% ipython --no-banner

In [1]: import numpy as np

In [2]: np.set_printoptions(suppress=True, linewidth=100)

In [3]: def tidy(a):
   ...:     return np.round(a, 2) + 0
   ...: 

In [4]: K = np.array([[7.36, 3.72, 3.13],
   ...:     [-3.59, 2.97, -0.53],
   ...:     [4.97, 0.6, -6.06],
   ...:     [-0.79, -2.11, 0.99],
   ...:     [0.29, 2.31, 0.02]])

In [5]: vec = np.array([2, 0, 0])

In [6]: target = K @ vec

In [7]: print(tidy(np.linalg.pinv(K) @ K))
[[1. 0. 0.]
 [0. 1. 0.]
 [0. 0. 1.]]

In [8]: rng = np.random.default_rng(2014)

In [9]: target = target + 0.05 * rng.normal(size=5)

In [10]: print(tidy(target))
[14.69 -7.11  9.95 -1.6   0.62]

In [11]: c, *_ = np.linalg.lstsq(K, target)

In [12]: print(tidy(np.linalg.norm(target - K @ c)))
0.02

In [13]: print([round(float(np.linalg.norm(np.linalg.solve(K.T @ K + lam * np.eye(3), K.T @ target))), 2) for lam in (0, 1, 10, 100)])
[1.99, 1.97, 1.78, 0.95]

In [14]: lab = rng.permutation(3)

In [15]: out = K[:, lab] * rng.choice([-1, 1], 3)

In [16]: print(out)
[[ 3.13 -7.36  3.72]
 [-0.53  3.59  2.97]
 [-6.06 -4.97  0.6 ]
 [ 0.99  0.79 -2.11]
 [ 0.02 -0.29  2.31]]

In [17]: left, _, Vt = np.linalg.svd(K.T @ out)

In [18]: print(lab)
[2 0 1]

In [19]: print(tidy(left @ Vt))
[[ 0. -1.  0.]
 [ 0.  0.  1.]
 [ 1.  0.  0.]]

In [20]: print(tidy(np.linalg.lstsq(K, out)[0]))
[[ 0. -1.  0.]
 [ 0.  0.  1.]
 [ 1.  0.  0.]]

In [21]: Q, vecs = np.linalg.qr(K[:, :1])[0], np.linalg.qr(K[:, 1:])[0]

In [22]: sig = np.linalg.svd(Q.T @ vecs, compute_uv=False)

In [23]: print((sig > 0.9).sum())
0

In [24]: vec = np.array([8, -1, 7])

In [25]: a = np.maximum(K @ vec, 0)

In [26]: print(tidy(np.maximum(K @ vec, 0) - np.maximum(-K @ vec, 0)))
[ 77.07 -35.4   -3.26   2.72   0.15]

In [27]: print(tidy(np.maximum(K @ (3 * vec), 0)))
[231.21   0.     0.     8.16   0.45]

In [28]: print(tidy(np.tanh(K @ vec)))
[ 1.   -1.   -1.    0.99  0.15]

In [29]: print(K * (a > 1e-9)[:, None])
[[ 7.36  3.72  3.13]
 [-0.    0.   -0.  ]
 [ 0.    0.   -0.  ]
 [-0.79 -2.11  0.99]
 [ 0.29  2.31  0.02]]

In [30]: f = np.array([2, 1])

In [31]: print(tidy(np.polyval(f, K[1])))
[-6.18  6.94 -0.06]

In [32]: E = np.array([[-1, -2, 2], [1, 2, -2], [-2, -4, 4], [4, 8, -8]])

In [33]: vec = np.array([-2, -3, 0])

In [34]: vec @ E
Traceback (most recent call last):
  Cell In[34], line 1
    vec @ E
ValueError: matmul: Input operand 1 has a mismatch in its core dimension 0, with gufunc signature (n?,k),(k,m?)->(n?,m?) (size 4 is different from 3)


In [35]: print(E @ vec)
[  8  -8  16 -32]

In [36]: print(np.einsum("ij,j->i", E, vec))
[  8  -8  16 -32]

In [37]: print(E @ np.eye(3)[1])
[-2.  2. -4.  8.]

In [38]: print((E @ vec).argmax())
2

In [39]: print(E * vec)
[[  2   6   0]
 [ -2  -6   0]
 [  4  12   0]
 [ -8 -24   0]]

In [40]: r = np.linalg.matrix_rank(E)

In [41]: print(r)
1

In [42]: N = np.linalg.svd(E)[2][r:].T

In [43]: print(N.shape)
(3, 2)

In [44]: print(np.allclose(E @ N, 0))
True

In [45]: print(tidy(E @ N))
[[0. 0.]
 [0. 0.]
 [0. 0.]
 [0. 0.]]

In [46]: print([round(float(x), 2) for x in np.linalg.svd(E, compute_uv=False)[:3]])
[14.07, 0.0, 0.0]

In [47]: print(np.linalg.cond(E) > 100)
True

In [48]: arr = np.load("w.npy")

In [49]: print(arr)
[[-3 -1 -1]
 [ 3 -2 -1]
 [-2  0  0]
 [ 3 -5 -3]]

In [50]: def softmax(z):
    ...:     e = np.exp(z - z.max(axis=-1, keepdims=True))
    ...:     return e / e.sum(axis=-1, keepdims=True)
    ...: 

In [51]: print(tidy(softmax(arr[1])))
[0.98 0.01 0.02]

In [52]: print(tidy(softmax(10 * arr[1])))
[1. 0. 0.]

In [53]: print(tidy(softmax(arr).sum(axis=1)))
[1. 1. 1. 1.]

In [54]: att = arr @ arr.T / np.sqrt(3)

In [55]: print(tidy(softmax(att)[1] @ arr))
[ 3.   -4.97 -2.98]

In [56]: print(softmax(att).round(6).argmax(axis=1))
[0 3 0 3]

In [57]: print(tidy(softmax(att + np.triu(np.full(att.shape, -np.inf), 1))))
[[1.   0.   0.   0.  ]
 [0.   1.   0.   0.  ]
 [0.76 0.   0.24 0.  ]
 [0.   0.   0.   1.  ]]

In [58]: print(tidy(softmax(att)))
[[0.95 0.   0.05 0.  ]
 [0.   0.01 0.   0.99]
 [0.76 0.   0.24 0.  ]
 [0.   0.   0.   1.  ]]

In [59]: W1 = np.array([[2, 3], [-2, -1], [-2, 2]])

In [60]: c = np.array([0, 2])

In [61]: hid = np.maximum(E @ W1 + c, 0)

In [62]: print(hid)
[[0 5]
 [2 0]
 [0 8]
 [8 0]]

In [63]: C = np.array([[-3, 1, 3], [-1, -2, 3]])

In [64]: print((hid @ C).round(6).argmax(axis=1))
[2 2 2 2]

In [65]: print(W1 @ C)
[[-9 -4 15]
 [ 7  0 -9]
 [ 4 -6  0]]

In [66]: print(hid @ C)
[[ -5 -10  15]
 [ -6   2   6]
 [ -8 -16  24]
 [-24   8  24]]

In [67]: out = np.array([[-1, 0, 2, 1], [2, -3, -3, -1], [-3, 2, 0, 1], [-3, 3, 3, 0]])

In [68]: out[-1] = out[0]

In [69]: M = out + 0.3 * np.eye(4)

In [70]: print(M)
[[-0.7  0.   2.   1. ]
 [ 2.  -2.7 -3.  -1. ]
 [-3.   2.   0.3  1. ]
 [-1.   0.   2.   1.3]]

In [71]: f, r1 = M[2], M[0]

In [72]: print(f @ f)
14.09

In [73]: pr = (f @ r1) / (f @ f) * f

In [74]: print(np.linalg.matrix_rank(np.outer(f, r1)))
1
